$ python -q
>>> import numpy as np
>>> np.set_printoptions(precision=3, suppress=True, linewidth=140, legacy="1.25")
>>> rd = lambda a: np.round(a, 3) + 0
>>> feats = np.load("block19.npy")
>>> rd(feats)
array([[-0.695,  0.4  ,  0.028,  0.287,  0.009, -0.102, -0.302,  0.112, -0.113,  0.144, -0.268, -0.187,  0.139],
       [ 0.193, -0.083, -0.233,  0.154, -0.344, -0.384, -0.41 , -0.265,  0.488,  0.114, -0.026, -0.301, -0.176],
       [-0.347, -0.312, -0.3  ,  0.014, -0.186,  0.616, -0.28 , -0.251,  0.011, -0.253,  0.265,  0.005,  0.043],
       [-0.039, -0.066, -0.207, -0.393, -0.027,  0.321,  0.044, -0.033, -0.001,  0.664, -0.412, -0.008, -0.281],
       [ 0.27 , -0.234,  0.524,  0.152, -0.427,  0.275, -0.286,  0.295, -0.107,  0.012, -0.312, -0.072,  0.184],
       [ 0.039,  0.481,  0.301, -0.16 , -0.159,  0.23 ,  0.104, -0.386,  0.413,  0.171,  0.139,  0.143,  0.418],
       [ 0.154,  0.287,  0.119,  0.399,  0.283,  0.38 , -0.138,  0.268,  0.284,  0.093,  0.235,  0.046, -0.508],
       [-0.347, -0.4  ,  0.408, -0.028,  0.288, -0.035,  0.174, -0.145,  0.494, -0.206, -0.324,  0.007, -0.159],
       [ 0.347,  0.138, -0.114, -0.06 ,  0.543,  0.203, -0.255, -0.242, -0.079, -0.23 , -0.342, -0.397,  0.226],
       [-0.077,  0.173,  0.439, -0.446, -0.064, -0.098, -0.293, -0.267, -0.32 , -0.138,  0.203, -0.15 , -0.467],
       [ 0.077,  0.307, -0.198, -0.006, -0.22 ,  0.011, -0.077, -0.079,  0.016, -0.435, -0.484,  0.567, -0.234],
       [ 0.   ,  0.174, -0.026,  0.232, -0.338,  0.179,  0.602, -0.162, -0.101, -0.182, -0.129, -0.518, -0.225],
       [-0.077,  0.173, -0.147, -0.523, -0.112,  0.046, -0.009,  0.602,  0.352, -0.293,  0.04 , -0.278,  0.058]])
>>> gram = feats.T @ feats
>>> rd(np.linalg.eigvalsh(gram)[::-1])
array([1., 1., 1., 1., 1., 1., 1., 1., 1., 1., 1., 1., 1.])
>>> rng = np.random.default_rng(92)
>>> labels = rng.permutation(13)
>>> M2 = feats[:, labels] * rng.choice([-1, 1], 13)
>>> rd(M2)
array([[ 0.139, -0.009, -0.112,  0.302,  0.695, -0.4  , -0.028, -0.268,  0.187, -0.113, -0.287, -0.102, -0.144],
       [-0.176,  0.344,  0.265,  0.41 , -0.193,  0.083,  0.233, -0.026,  0.301,  0.488, -0.154, -0.384, -0.114],
       [ 0.043,  0.186,  0.251,  0.28 ,  0.347,  0.312,  0.3  ,  0.265, -0.005,  0.011, -0.014,  0.616,  0.253],
       [-0.281,  0.027,  0.033, -0.044,  0.039,  0.066,  0.207, -0.412,  0.008, -0.001,  0.393,  0.321, -0.664],
       [ 0.184,  0.427, -0.295,  0.286, -0.27 ,  0.234, -0.524, -0.312,  0.072, -0.107, -0.152,  0.275, -0.012],
       [ 0.418,  0.159,  0.386, -0.104, -0.039, -0.481, -0.301,  0.139, -0.143,  0.413,  0.16 ,  0.23 , -0.171],
       [-0.508, -0.283, -0.268,  0.138, -0.154, -0.287, -0.119,  0.235, -0.046,  0.284, -0.399,  0.38 , -0.093],
       [-0.159, -0.288,  0.145, -0.174,  0.347,  0.4  , -0.408, -0.324, -0.007,  0.494,  0.028, -0.035,  0.206],
       [ 0.226, -0.543,  0.242,  0.255, -0.347, -0.138,  0.114, -0.342,  0.397, -0.079,  0.06 ,  0.203,  0.23 ],
       [-0.467,  0.064,  0.267,  0.293,  0.077, -0.173, -0.439,  0.203,  0.15 , -0.32 ,  0.446, -0.098,  0.138],
       [-0.234,  0.22 ,  0.079,  0.077, -0.077, -0.307,  0.198, -0.484, -0.567,  0.016,  0.006,  0.011,  0.435],
       [-0.225,  0.338,  0.162, -0.602,  0.   , -0.174,  0.026, -0.129,  0.518, -0.101, -0.232,  0.179,  0.182],
       [ 0.058,  0.112, -0.602,  0.009,  0.077, -0.173,  0.147,  0.04 ,  0.278,  0.352,  0.523,  0.046,  0.293]])
>>> Uu, _, vt = np.linalg.svd(feats.T @ M2)
>>> labels
array([12,  4,  7,  6,  0,  1,  2, 10, 11,  8,  3,  5,  9])
>>> X = np.loadtxt("test0.csv", delimiter=",")
>>> X
array([[-0.6  , -0.1  , -1.3  , -1.3  , -0.2  , -0.6  ,  0.9  , -0.2  ,  1.1  ,  1.   , -0.2  , -1.8  ],
       [ 0.8  , -0.2  ,  1.8  ,  0.9  ,  0.3  , -1.3  , -0.2  , -1.7  ,  1.1  ,  1.1  , -0.8  , -0.7  ],
       [ 0.   ,  0.   ,  0.6  ,  1.8  , -0.7  ,  0.8  ,  1.6  ,  0.6  , -0.8  , -0.7  , -3.2  ,  0.7  ],
       [ 0.724, -0.261,  1.657,  0.994,  0.341, -1.482, -0.112, -1.722,  1.135,  1.242, -0.819, -0.703],
       [-0.4  , -0.5  ,  0.7  ,  0.2  , -0.1  , -0.1  ,  0.2  , -2.1  , -0.5  ,  0.4  , -0.4  , -0.1  ],
       [ 1.9  , -0.4  ,  0.4  ,  1.1  , -0.6  , -1.2  ,  0.6  , -0.3  , -0.4  , -1.   , -0.3  , -0.5  ],
       [ 1.1  , -0.5  , -0.9  , -0.5  , -0.2  ,  0.1  , -0.4  , -1.2  ,  1.   , -1.   , -0.4  ,  0.7  ]])
>>> def softmax(z):
...     e = np.exp(z - z.max(axis=-1, keepdims=True))
...     return e / e.sum(axis=-1, keepdims=True)
... 
>>> rd(softmax(X[4]))
array([0.059, 0.053, 0.178, 0.108, 0.08 , 0.08 , 0.108, 0.011, 0.053, 0.132, 0.059, 0.08 ])
>>> rd(softmax(X).sum(axis=1))
array([1., 1., 1., 1., 1., 1., 1.])
>>> att = X @ X.T / np.sqrt(12)
>>> rd(softmax(att)[4] @ X)
array([ 0.398, -0.314,  0.943,  0.598,  0.006, -0.713,  0.161, -1.457,  0.403,  0.525, -0.773, -0.379])
>>> data = np.load("data.npy")
>>> data
array([[5, 4, 3, 4, 3, 3, 3, 3, 5, 4, 3, 5, 5, 3],
       [5, 4, 3, 4, 3, 3, 3, 3, 5, 4, 3, 5, 5, 3],
       [4, 3, 2, 3, 2, 2, 2, 2, 4, 3, 2, 4, 4, 2],
       [4, 3, 2, 3, 2, 2, 2, 2, 4, 3, 2, 4, 4, 2],
       [3, 2, 1, 2, 1, 1, 1, 1, 3, 2, 1, 3, 3, 1],
       [6, 5, 4, 5, 4, 4, 4, 4, 6, 5, 4, 6, 6, 4],
       [5, 4, 3, 4, 3, 3, 3, 3, 5, 4, 3, 5, 5, 3],
       [6, 5, 4, 5, 4, 4, 4, 4, 6, 5, 4, 6, 6, 4],
       [5, 4, 3, 4, 3, 3, 3, 3, 5, 4, 3, 5, 5, 3],
       [7, 6, 5, 6, 5, 5, 5, 5, 7, 6, 5, 7, 7, 5],
       [6, 5, 4, 5, 4, 4, 4, 4, 6, 5, 4, 6, 6, 4],
       [2, 1, 0, 1, 0, 0, 0, 0, 2, 1, 0, 2, 2, 0],
       [3, 2, 1, 2, 1, 1, 1, 1, 3, 2, 1, 3, 3, 1]])
>>> M2 = data + rng.integers(-2, 3, (13, 2)) @ rng.integers(-2, 3, (2, 14))
>>> M2
array([[ 3,  6,  5,  8,  1,  9,  6,  5,  9,  4,  7,  3, -1,  1],
       [ 7,  4,  1,  2,  3, -1,  1,  1,  3,  5,  0,  5,  9,  3],
       [ 8, 11, -2,  7, -6,  2,  2, -2,  8,  9,  0, -4,  4, -6],
       [ 4, -1,  2, -1,  6, -2,  0,  2,  0,  1,  0,  8,  8,  6],
       [ 3,  4,  1,  4, -1,  3,  2,  1,  5,  3,  2,  1,  1, -1],
       [ 2, -3,  8,  1, 12,  4,  4,  8,  2, -1,  6, 14,  6, 12],
       [ 1, -4,  7,  0, 11,  3,  3,  7,  1, -2,  5, 13,  5, 11],
       [ 4,  5,  6,  7,  4,  8,  6,  6,  8,  4,  7,  6,  2,  4],
       [ 5,  2,  3,  2,  5,  1,  2,  3,  3,  3,  2,  7,  7,  5],
       [ 9,  8,  3,  6,  3,  3,  4,  3,  7,  8,  3,  5,  9,  3],
       [ 8,  9,  2,  7,  0,  4,  4,  2,  8,  8,  3,  2,  6,  0],
       [-2, -5,  4, -1,  6,  2,  1,  4,  0, -4,  3,  8,  0,  6],
       [-1, -4,  5,  0,  7,  3,  2,  5,  1, -3,  4,  9,  1,  7]])
>>> rd(np.linalg.svd(M2 - data, compute_uv=False))
array([42.779, 20.541,  0.   ,  0.   ,  0.   ,  0.   ,  0.   ,  0.   ,  0.   ,  0.   ,  0.   ,  0.   ,  0.   ])
>>> Uu, s, vt = np.linalg.svd(data)
>>> rd(s)
array([51.628,  4.185,  0.   ,  0.   ,  0.   ,  0.   ,  0.   ,  0.   ,  0.   ,  0.   ,  0.   ,  0.   ,  0.   ])
>>> M2 = Uu[:, :2] @ np.diag(s[:2]) @ vt[:2]
>>> np.linalg.matrix_rank(data, rtol=0.05)
2
>>> rd(np.abs(data - M2).max())
0.0
>>> rd(np.linalg.norm(data - M2, 2)), rd(s[2])
(0.0, 0.0)
>>> E = np.loadtxt("m.csv", delimiter=",")
>>> E
array([[0., 0., 2., 1., 0., 1., 0., 2., 2., 0., 1., 0., 2.],
       [0., 1., 0., 0., 0., 0., 2., 0., 0., 0., 0., 0., 0.],
       [0., 0., 1., 2., 2., 2., 0., 2., 2., 1., 0., 0., 2.],
       [1., 0., 0., 1., 0., 1., 0., 2., 0., 2., 1., 0., 2.],
       [0., 0., 1., 1., 1., 1., 0., 0., 1., 0., 0., 0., 0.],
       [0., 0., 0., 2., 1., 2., 0., 2., 0., 1., 1., 0., 1.],
       [0., 1., 0., 0., 0., 0., 1., 0., 0., 0., 0., 2., 0.],
       [1., 0., 1., 1., 0., 0., 0., 2., 1., 2., 1., 0., 1.],
       [2., 0., 1., 0., 0., 1., 0., 0., 0., 1., 0., 0., 1.],
       [0., 0., 2., 0., 1., 2., 0., 1., 0., 0., 2., 0., 1.],
       [0., 0., 0., 0., 2., 2., 0., 1., 1., 1., 0., 0., 2.],
       [0., 0., 0., 0., 0., 0., 0., 0., 0., 0., 0., 2., 0.],
       [2., 0., 2., 1., 1., 2., 0., 1., 2., 1., 2., 0., 2.]])
>>> np.flatnonzero(np.linalg.matrix_power((E != 0) + (E.T != 0) + np.eye(13), 13)[11])
array([ 1,  6, 11])
>>> rd(np.linalg.det(E))
-200.0
